$ python3 -q
>>> import numpy as np
>>> import numpy.linalg as la
>>> np.set_printoptions(suppress=True, linewidth=120)
>>> r0 = np.array([-1, -1, 0]) + 0.5
>>> mat = np.eye(3) - 2 * np.outer(r0, r0) / (r0 @ r0)
>>> mat.round(3)
array([[ 0.333, -0.667,  0.667],
       [-0.667,  0.333,  0.667],
       [ 0.667,  0.667,  0.333]])
>>> r0 = np.array([2, 0, 2])
>>> Y = mat + np.outer(r0, np.eye(3)[1])
>>> la.matrix_rank(Y - mat)
np.int64(1)
>>> Y.round(3)
array([[ 0.333,  1.333,  0.667],
       [-0.667,  0.333,  0.667],
       [ 0.667,  2.667,  0.333]])
>>> Y = mat / np.sqrt((mat ** 2).mean(axis=1, keepdims=True))
>>> np.round(mat - mat.mean(axis=1, keepdims=True), 3)
array([[ 0.222, -0.778,  0.556],
       [-0.778,  0.222,  0.556],
       [ 0.111,  0.111, -0.222]])
>>> la.matrix_rank(mat - mat.mean(axis=1, keepdims=True))
np.int64(2)
>>> X = np.load("sample14.npy")
>>> X
array([[  1,   6,  -3,   2],
       [  6,  36, -18,  12],
       [ -3, -18,   9,  -6],
       [  2,  12,  -6,   4]])
>>> la.cond(X) > 100
np.True_
>>> [round(float(x), 3) for x in la.svd(X, compute_uv=False)[:3]]
[50.0, 0.0, 0.0]
>>> la.matrix_rank(X, rtol=0.1)
np.int64(1)
>>> arr = np.load("w.npy")
>>> arr
array([[ 1, -1,  1, -1, -1,  1, -1,  1],
       [ 1, -1,  1, -1,  1, -1,  1, -1],
       [ 1, -1, -1,  1,  1, -1, -1,  1],
       [ 1,  1, -1, -1, -1, -1,  1,  1]])
>>> Y = np.array([[4, 8], [9, 3], [4, 1], [1, 0], [1, 1], [2, 1], [5, 5], [8, 1]])
>>> arr @ Y
array([[ 2,  2],
       [-6, 10],
       [-6,  0],
       [18, 14]])
>>> np.einsum("ij,ij->i", arr, arr)
array([8, 8, 8, 8])
>>> la.matrix_rank(np.vstack([arr, Y.T]))
np.int64(6)
>>> np.einsum("ij->j", arr)
array([ 4, -2,  0, -2,  0, -2,  0,  2])
>>> np.vstack([arr, Y.T]).shape
(6, 8)
>>> la.matrix_rank(arr @ Y)
np.int64(2)
>>> np.einsum("ik,kj->ij", arr, Y)
array([[ 2,  2],
       [-6, 10],
       [-6,  0],
       [18, 14]])
>>> Y.T @ arr.T
array([[ 2, -6, -6, 18],
       [ 2, 10,  0, 14]])
>>> def softmax(z):
...     e = np.exp(z - z.max(axis=-1, keepdims=True))
...     return e / e.sum(axis=-1, keepdims=True)
... 
>>> np.round(softmax(arr).sum(axis=1), 3)
array([1., 1., 1., 1.])
>>> np.round(softmax(arr[3] + 4), 3)
array([0.22, 0.22, 0.03, 0.03, 0.03, 0.03, 0.22, 0.22])
>>> np.round(softmax(10 * arr[3]), 3) + 0
array([0.25, 0.25, 0.  , 0.  , 0.  , 0.  , 0.25, 0.25])
>>> S = arr @ arr.T / np.sqrt(8)
>>> np.round(softmax(S + np.triu(np.full(S.shape, -np.inf), 1)), 3)
array([[1.   , 0.   , 0.   , 0.   ],
       [0.056, 0.944, 0.   , 0.   ],
       [0.053, 0.053, 0.894, 0.   ],
       [0.05 , 0.05 , 0.05 , 0.849]])
>>> ang = np.radians(90)
>>> R = np.eye(8)
>>> R[3, 3] = R[4, 4] = np.cos(ang)
>>> R[3, 4], R[4, 3] = -np.sin(ang), np.sin(ang)
>>> R.round(3) + 0
array([[ 1.,  0.,  0.,  0.,  0.,  0.,  0.,  0.],
       [ 0.,  1.,  0.,  0.,  0.,  0.,  0.,  0.],
       [ 0.,  0.,  1.,  0.,  0.,  0.,  0.,  0.],
       [ 0.,  0.,  0.,  0., -1.,  0.,  0.,  0.],
       [ 0.,  0.,  0.,  1.,  0.,  0.,  0.,  0.],
       [ 0.,  0.,  0.,  0.,  0.,  1.,  0.,  0.],
       [ 0.,  0.,  0.,  0.,  0.,  0.,  1.,  0.],
       [ 0.,  0.,  0.,  0.,  0.,  0.,  0.,  1.]])
>>> Y = arr @ R.T
>>> np.allclose(arr @ arr.T, Y @ Y.T)
True
>>> Y.round(3)
array([[ 1., -1.,  1.,  1., -1.,  1., -1.,  1.],
       [ 1., -1.,  1., -1., -1., -1.,  1., -1.],
       [ 1., -1., -1., -1.,  1., -1., -1.,  1.],
       [ 1.,  1., -1.,  1., -1., -1.,  1.,  1.]])
>>> np.allclose(la.norm(arr, axis=1), la.norm(Y, axis=1))
True
>>> np.abs(Y - arr).max(axis=0)
array([0., 0., 0., 2., 2., 0., 0., 0.])
>>> F = np.load("out11.npy")
>>> F
array([[ 6,  5, 16,  1, 10,  7, 10],
       [ 5,  2, 10,  2,  5,  9, 15],
       [16, 10, 16, 14,  3,  8,  9],
       [ 1,  2, 14,  6, 11, 17,  8],
       [10,  5,  3, 11,  8,  6,  8],
       [ 7,  9,  8, 17,  6, 18, 11],
       [10, 15,  9,  8,  8, 11, 12]])
>>> r0, v = F[3], F[5]
>>> r0 @ r0
np.int64(711)
>>> r0 @ v
np.int64(699)
>>> p = (r0 @ v) / (r0 @ r0) * r0
>>> np.outer(r0, v)
array([[  7,   9,   8,  17,   6,  18,  11],
       [ 14,  18,  16,  34,  12,  36,  22],
       [ 98, 126, 112, 238,  84, 252, 154],
       [ 42,  54,  48, 102,  36, 108,  66],
       [ 77,  99,  88, 187,  66, 198, 121],
       [119, 153, 136, 289, 102, 306, 187],
       [ 56,  72,  64, 136,  48, 144,  88]])
>>> np.round((v - p) @ r0, 3)
np.float64(0.0)
>>> round(float(la.eigvalsh(F).min()), 3)
-18.256
>>> J = np.loadtxt("m.csv", delimiter=",")
>>> J.round(3)
array([[ 0.842,  0.529,  0.085, -0.058],
       [-0.526,  0.817,  0.203,  0.117],
       [-0.105,  0.037,  0.146, -0.983],
       [-0.053,  0.224, -0.965, -0.129]])
>>> x0 = np.array([4, 2, 3, -1])
>>> np.round(la.norm(x0), 3), round(la.norm(J @ x0), 3)
(np.float64(5.477), np.float64(5.477))
>>> [p for p in range(1, 25) if np.allclose(la.matrix_power(J, p), np.eye(4))]
[]
>>> round(la.det(2 * J), 3), round(float(la.det(J)), 3)
(np.float64(-16.0), -1.0)
>>> np.round(np.einsum("ii->", J), 3)
np.float64(1.676)
>>> np.round(np.poly(J), 3) + 0
array([ 1.   , -1.676,  0.   ,  1.676, -1.   ])
>>> x0 = np.array([0, 2, 2, -1])
>>> a = np.maximum(J @ x0, 0)
>>> np.round(np.tanh(J @ x0), 3)
array([ 0.858,  0.958,  0.874, -0.875])
>>> np.round(J * (a > 1e-9)[:, None], 3)
array([[ 0.842,  0.529,  0.085, -0.058],
       [-0.526,  0.817,  0.203,  0.117],
       [-0.105,  0.037,  0.146, -0.983],
       [-0.   ,  0.   , -0.   , -0.   ]])
>>> np.round(J.T @ a, 3)
array([-0.071,  2.303,  0.695, -1.175])
>>> a.round(3)
array([1.286, 1.923, 1.348, 0.   ])
>>> np.flatnonzero(a > 1e-9)
array([0, 1, 2])
>>> np.round(la.norm(J, axis=0), 3)
array([1., 1., 1., 1.])
>>> np.round(J @ J.T, 3) + 0
array([[1., 0., 0., 0.],
       [0., 1., 0., 0.],
       [0., 0., 1., 0.],
       [0., 0., 0., 1.]])
>>> round(J[:, 3] @ J[:, 2], 3)
np.float64(-0.0)
>>> np.round(J.ravel(order="F"), 3)
array([ 0.842, -0.526, -0.105, -0.053,  0.529,  0.817,  0.037,  0.224,  0.085,  0.203,  0.146, -0.965, -0.058,  0.117,
       -0.983, -0.129])
>>> blk = J.reshape(4, 2, -1)
>>> blk.shape
(4, 2, 2)
>>> np.round(blk.transpose(1, 0, 2), 3)
array([[[ 0.842,  0.529],
        [-0.526,  0.817],
        [-0.105,  0.037],
        [-0.053,  0.224]],

       [[ 0.085, -0.058],
        [ 0.203,  0.117],
        [ 0.146, -0.983],
        [-0.965, -0.129]]])
>>> data = np.load("arr.npy")
>>> data
array([[ 18, -16,   2,  12, -12, -14,  10, -12],
       [  9,  -8,   1,   6,  -6,  -7,   5,  -6],
       [  9,  -8,   1,   6,  -6,  -7,   5,  -6]])
>>> np.abs(data).max()
np.int64(18)
>>> data.sum(axis=1)
array([-12,  -6,  -6])
>>> la.matrix_rank(data)
np.int64(1)
>>> np.count_nonzero(data)
np.int64(24)
>>> blk = np.stack([data, 4 * data, data[::-1]])
>>> blk.sum(axis=0)
array([[ 99, -88,  11,  66, -66, -77,  55, -66],
       [ 54, -48,   6,  36, -36, -42,  30, -36],
       [ 63, -56,   7,  42, -42, -49,  35, -42]])
>>> np.round(la.norm(blk, axis=(1, 2)), 3)
array([ 44.362, 177.449,  44.362])
>>> blk.shape
(3, 3, 8)
>>> np.einsum("bij,cij->bc", blk, blk)
array([[ 1968,  7872,  1640],
       [ 7872, 31488,  6560],
       [ 1640,  6560,  1968]])
>>> round(float(np.trace(la.pinv(data) @ data)), 3)
1.0
>>> np.round(data @ la.pinv(data) @ data, 3)
array([[ 18., -16.,   2.,  12., -12., -14.,  10., -12.],
       [  9.,  -8.,   1.,   6.,  -6.,  -7.,   5.,  -6.],
       [  9.,  -8.,   1.,   6.,  -6.,  -7.,   5.,  -6.]])
>>> np.unique(data.round(6), axis=0).shape
(2, 8)
>>> np.allclose(X, X.T)
True
>>> round(float(np.abs(la.eigvals(X)).max()), 3)
50.0
>>> np.trace(X)
np.int64(50)
>>> (X + X.T) / 2
array([[  1.,   6.,  -3.,   2.],
       [  6.,  36., -18.,  12.],
       [ -3., -18.,   9.,  -6.],
       [  2.,  12.,  -6.,   4.]])
>>> A = np.load("case18.npy")
>>> A
array([[-19., -27., -16.,  11.],
       [ 23.,  27.,  13., -12.],
       [-21., -27., -14.,  11.],
       [ -7., -21., -17.,   6.]])
>>> A.reshape(-1, 2)
array([[-19., -27.],
       [-16.,  11.],
       [ 23.,  27.],
       [ 13., -12.],
       [-21., -27.],
       [-14.,  11.],
       [ -7., -21.],
       [-17.,   6.]])
>>> blk = A.reshape(4, 2, -1)
>>> blk.sum(axis=1)
array([[-35., -16.],
       [ 36.,  15.],
       [-35., -16.],
       [-24., -15.]])
>>> blk[:, 0]
array([[-19., -27.],
       [ 23.,  27.],
       [-21., -27.],
       [ -7., -21.]])
>>> x0 = np.array([-1, -2, 2, 2])
>>> target = A @ x0
>>> target
array([ 63., -75.,  69.,  27.])
>>> np.round(la.solve(A, 5 * target), 3)
array([ -5., -10.,  10.,  10.])
>>> hat = np.triu(np.array([[3, -3, 1, -2], [-2, -1, 2, -2], [1, -2, 0, 3], [2, -1, -2, 2]]), 1) + np.eye(4)
>>> Y = hat @ A @ la.inv(hat)
>>> np.trace(Y), np.trace(A)
(np.float64(0.0), np.float64(0.0))
>>> hat @ A - A @ hat
array([[ -76., -123.,   54.,   -9.],
       [ -28.,   57.,  -71.,   71.],
       [ -21., -126.,   24.,  -36.],
       [   0.,  -21.,   49.,   -5.]])
>>> r0 = np.array([0, 3, 1, 3])
>>> Y = A + np.outer(r0, np.eye(4)[2])
>>> Y
array([[-19., -27., -16.,  11.],
       [ 23.,  27.,  16., -12.],
       [-21., -27., -13.,  11.],
       [ -7., -21., -14.,   6.]])
>>> la.matrix_rank(la.inv(Y) - la.inv(A), tol=1e-8)
np.int64(1)
>>> round(float(la.det(Y) / la.det(A)), 3), np.round(1 + la.solve(A, r0)[2], 3)
(-7.833, np.float64(-7.833))
>>> Y = np.array([[2, 0], [2, 2], [2, 0], [1, 0]])
>>> Y.T @ A.T
array([[-113.,  114., -113.,  -84.],
       [ -54.,   54.,  -54.,  -42.]])
>>> np.einsum("ik,kj->ij", A, Y)
array([[-113.,  -54.],
       [ 114.,   54.],
       [-113.,  -54.],
       [ -84.,  -42.]])
>>> np.einsum("ij,ij->i", A, A)
array([1467., 1571., 1487.,  815.])
>>> np.vstack([A, Y.T]).shape
(6, 4)
>>> K = np.load("data.npy")
>>> K
array([[0., 0., 2.],
       [0., 0., 2.],
       [2., 2., 0.]])
>>> vals, V = la.eigh(K)
>>> x0 = np.array([-1, 1, 0])
>>> x0 @ K @ x0
np.float64(0.0)
>>> x0 @ K @ x0 / (x0 @ x0), round(vals[0], 3), round(vals[-1], 3)
(np.float64(0.0), np.float64(-2.828), np.float64(2.828))
>>> np.round(la.eigvalsh(K[1:, 1:]), 3)
array([-2.,  2.])
>>> r = la.matrix_rank(K)
>>> r
np.int64(2)
>>> null = la.svd(K)[2][r:].T
>>> [int(la.matrix_rank(np.delete(K, i, axis=0))) for i in range(3)]
[2, 2, 1]
>>> null[:, 0] / null[np.abs(null[:, 0]).round(6).argmax(), 0]
array([ 1., -1.,  0.])
>>> [int(la.matrix_rank(K[:, :j + 1])) for j in range(3)]
[1, 1, 2]
